$ python3 -q
>>> import numpy as np
>>> import numpy.linalg as la
>>> np.set_printoptions(suppress=True, linewidth=120)
>>> rd = lambda a: np.round(a, 2) + 0
>>> X = np.loadtxt("run12.csv", delimiter=",")
>>> X
array([[ 0.6, -0.7, -0.3, -0.7, -1.1, -1.2,  0.2, -0.3, -0.2],
       [ 4. ,  6. ,  1. , -3.5, -1.5, -9.5, -3. , -9.5,  3. ],
       [ 2.2,  0.2,  2.3, -1. , -1.4, -0.3,  0.1, -1. , -0.4],
       [-2.2, -0.3,  0.7,  0.1,  0.3,  0.9,  2.4, -0.1,  0.2],
       [ 0.2,  1. ,  1.3,  0.6,  0.9, -1.5, -0.9,  1.4,  0.1],
       [-1.6, -0.1, -0.5,  0.4,  1.3,  0.6,  0.4,  1.4, -0.1],
       [ 0.8, -0.9, -0.3, -0.1, -0.8, -1.7, -0.8, -1.3, -0.3],
       [-0.2,  0.8,  1.5,  0.7, -0.2, -0.1,  0. , -1.1, -0.7],
       [ 0.7, -0.3,  2. , -1.1,  2.2, -0.3, -2. , -0.8, -0.5],
       [-0.6,  0. , -1.7, -0.1, -0.5,  0.7, -0.3,  0.3,  1. ],
       [ 0.2,  0.2,  0.6,  1.2,  0.7,  1.1,  0.2,  0.6,  1. ]])
>>> proj = X @ la.solve(X.T @ X, X.T)
>>> rd(np.diag(proj))
array([0.4 , 1.  , 0.82, 0.96, 0.96, 0.3 , 0.81, 0.88, 0.98, 0.98, 0.91])
>>> rd(la.eigvalsh(proj))
array([0., 0., 1., 1., 1., 1., 1., 1., 1., 1., 1.])
>>> rd(proj @ X[:, 7])
array([-0.3, -9.5, -1. , -0.1,  1.4,  1.4, -1.3, -1.1, -0.8,  0.3,  0.6])
>>> Y = np.c_[X[:, :8] @ np.array([[2, 3, 0, 1, 1, 3, 0, 3],
...     [0, 1, 2, 2, 2, 0, 0, 3],
...     [1, 1, 3, 2, 3, 2, 1, 2],
...     [0, 0, 2, 2, 0, 1, 0, 1],
...     [1, 2, 3, 3, 2, 2, 3, 1],
...     [3, 2, 1, 0, 3, 3, 2, 3],
...     [1, 0, 1, 2, 2, 3, 0, 1],
...     [0, 2, 2, 3, 2, 3, 0, 2]]), np.array([2, -3, -1, -3, 2, 2, 3, -1, 2, -3, 3])]
>>> rd(Y)
array([[ -3.6,  -4.4,  -8.6,  -6.6,  -7.7,  -5.6,  -6. ,  -6.7,   2. ],
       [-24. , -22. , -28. , -28. , -37.5, -58.5, -22.5, -23.5,  -3. ],
       [  4.5,   3.7,  -1.1,  -1.8,   4. ,   3.8,  -2.5,   6.6,  -1. ],
       [  1.7,  -4. ,   5.7,   4.2,   7.2,   5.1,   3.4,  -0.8,  -3. ],
       [ -2.8,   4.5,  10.2,  11.1,   4.4,   2.6,   1. ,   5.1,   2. ],
       [ -0.2,   1.2,   6.8,   6.9,   4.7,   4.4,   4.6,   0.6,   2. ],
       [ -5.4,  -6.4, -10.4,  -9.7, -12.8, -11.3,  -6.1, -10.3,   3. ],
       [  0.6,  -1.1,   4.6,   1.9,   3. ,  -0.9,   0.7,   2.8,  -1. ],
       [  2.7,   6. ,   5.9,   2.1,   4. ,   0.1,   8. ,   1.8,   2. ],
       [ -1.6,  -2.5,  -5.8,  -5.4,  -4.6,  -4.2,  -1.8,  -3.4,  -3. ],
       [  5.2,   6.2,   9.2,   8.5,   8.7,  10.1,   4.9,   9. ,   3. ]])
>>> la.matrix_rank(np.c_[X, Y])
np.int64(10)
>>> rd(la.norm(Y - X @ la.lstsq(X, Y)[0], axis=0))
array([0.  , 0.  , 0.  , 0.  , 0.  , 0.  , 0.  , 0.  , 2.38])
>>> rd(la.norm(la.qr(X)[0].T @ Y, axis=0) ** 2 / ((Y ** 2).sum(axis=0) + 1e-12))
array([1.  , 1.  , 1.  , 1.  , 1.  , 1.  , 1.  , 1.  , 0.91])
>>> Q, evecs = la.qr(Y[:, :3])[0], la.qr(Y[:, 3:])[0]
>>> sv = la.svd(Q.T @ evecs, compute_uv=False)
>>> print(rd(la.norm(Q @ Q.T - evecs @ evecs.T, 2)))
1.0
>>> Y = np.array([[-2, 2],
...     [-2, 2],
...     [-1, -1],
...     [2, 0],
...     [2, 3],
...     [0, 2],
...     [3, 0],
...     [-3, 2],
...     [1, -2]])
>>> la.matrix_rank(np.vstack([X, Y.T]))
np.int64(9)
>>> print(rd(np.einsum("ij,ij->i", X, X)))
[  4.25 266.    14.39  12.14   8.93   7.16   7.5    5.17  15.61   5.18   4.98]
>>> la.matrix_rank(X @ Y)
np.int64(2)
>>> rd(X @ Y)
array([[ -1.8,  -5.8],
       [ -8.5, -29.5],
       [ -9. ,  -3.5],
       [ 12.8,  -3.6],
       [ -7.5,   3.4],
       [  4.2,   5.2],
       [ -0.1,  -7.7],
       [  0.9,  -1.9],
       [ -4.7,   4.2],
       [  0.9,  -1. ],
       [  2.2,   3.7]])
>>> rd(np.einsum("ik,kj->ij", X, Y))
array([[ -1.8,  -5.8],
       [ -8.5, -29.5],
       [ -9. ,  -3.5],
       [ 12.8,  -3.6],
       [ -7.5,   3.4],
       [  4.2,   5.2],
       [ -0.1,  -7.7],
       [  0.9,  -1.9],
       [ -4.7,   4.2],
       [  0.9,  -1. ],
       [  2.2,   3.7]])
>>> Y @ X
Traceback (most recent call last):
  File "<python-input-24>", line 1, in <module>
    Y @ X
    ~~^~~
ValueError: matmul: Input operand 1 has a mismatch in its core dimension 0, with gufunc signature (n?,k),(k,m?)->(n?,m?) (size 11 is different from 2)
>>> np.vstack([X, Y.T]).shape
(13, 9)
>>> rd(np.einsum("ik,kj->ji", X, Y))
array([[ -1.8,  -8.5,  -9. ,  12.8,  -7.5,   4.2,  -0.1,   0.9,  -4.7,   0.9,   2.2],
       [ -5.8, -29.5,  -3.5,  -3.6,   3.4,   5.2,  -7.7,  -1.9,   4.2,  -1. ,   3.7]])
